$ python3 -q
>>> import numpy as np
>>> np.set_printoptions(precision=4, suppress=True, linewidth=160)
>>> A = np.array([[25, 20, 20, 16],
...     [20, 15, 16, 12],
...     [20, 16, 20, 16],
...     [16, 12, 16, 12]])
>>> U, sigma, VT = np.linalg.svd(A)
>>> np.argmax(sigma[:-1] / (sigma[1:] + 1e-6)) + 1
np.int64(1)
>>> A2 = U[:, :1] @ np.diag(sigma[:1]) @ VT[:1]
>>> A2
array([[24.1968, 18.8923, 21.3605, 16.6777],
       [18.8923, 14.7506, 16.6777, 13.0216],
       [21.3605, 16.6777, 18.8566, 14.7228],
       [16.6777, 13.0216, 14.7228, 11.4952]])
>>> np.round(np.abs(A - A2).max(), 4)
np.float64(1.3605)
>>> round(np.linalg.norm(A - A2) / np.linalg.norm(A), 4)
np.float64(0.0569)
>>> np.linalg.matrix_rank(A2)
np.int64(1)
>>> np.round(np.linalg.norm(A - A2, 2), 4), round(sigma[1], 4)
(np.float64(3.8087), np.float64(3.8087))
>>> ev, V = np.linalg.eigh(A2)
>>> vec = np.array([-3, -2, -2, 3])
>>> V * np.abs(ev) @ V.T
array([[24.1968, 18.8923, 21.3605, 16.6777],
       [18.8923, 14.7506, 16.6777, 13.0216],
       [21.3605, 16.6777, 18.8566, 14.7228],
       [16.6777, 13.0216, 14.7228, 11.4952]])
>>> np.round(vec @ A2 @ vec / (vec @ vec), 4), round(float(ev[0]), 4), round(ev[-1], 4)
(np.float64(16.8838), -0.0, np.float64(69.2993))
>>> round(float(np.abs(A2).sum(axis=1).max()), 4), np.round(np.abs(ev).max(), 4)
(81.1272, np.float64(69.2993))
>>> (np.sign(V[:, -1].round(6)) == np.sign(V[0, -1].round(6))).astype(int)
array([1, 1, 1, 1])
>>> V * np.maximum(ev, 0) @ V.T
array([[24.1968, 18.8923, 21.3605, 16.6777],
       [18.8923, 14.7506, 16.6777, 13.0216],
       [21.3605, 16.6777, 18.8566, 14.7228],
       [16.6777, 13.0216, 14.7228, 11.4952]])
>>> gram = A.T @ A
>>> gram
array([[1681, 1312, 1476, 1152],
       [1312, 1025, 1152,  900],
       [1476, 1152, 1312, 1024],
       [1152,  900, 1024,  800]])
>>> (A @ A.T).shape
(4, 4)
>>> np.linalg.eigvalsh(gram)[::-1]
array([4802.3876,   14.5061,    1.103 ,    0.0033])
>>> np.trace(gram), (A ** 2).sum()
(np.int64(4818), np.int64(4818))
>>> ev, V = np.linalg.eigh(A)
>>> round(float(ev.sum()), 4), np.trace(A)
(72.0, np.int64(72))
>>> np.round(V.T @ A @ V, 4) + 0
array([[-1.0502,  0.    ,  0.    ,  0.    ],
       [ 0.    , -0.0577,  0.    ,  0.    ],
       [ 0.    ,  0.    ,  3.8087,  0.    ],
       [ 0.    ,  0.    ,  0.    , 69.2993]])
>>> ev
array([-1.0502, -0.0577,  3.8087, 69.2993])
>>> np.round(V.T @ V, 4) + 0
array([[1., 0., 0., 0.],
       [0., 1., 0., 0.],
       [0., 0., 1., 0.],
       [0., 0., 0., 1.]])
>>> np.unique(ev.round(6) + 0, return_counts=True)[1]
array([1, 1, 1, 1])
>>> np.linalg.svd(A, compute_uv=False)
array([69.2993,  3.8087,  1.0502,  0.0577])
>>> np.abs(V[:, -1])
array([0.5909, 0.4614, 0.5216, 0.4073])
>>> np.linalg.eigvalsh(A @ A)
array([   0.0033,    1.103 ,   14.5061, 4802.3876])
>>> np.linalg.matrix_rank(A, rtol=0.1)
np.int64(1)
>>> np.argsort(-np.linalg.norm(A, axis=0).round(6), kind="stable")[:3]
array([0, 2, 1])
>>> np.linalg.cond(A) > 100
np.True_
>>> [round(float(x), 4) for x in np.linalg.svd(A, compute_uv=False)[:3]]
[69.2993, 3.8087, 1.0502]
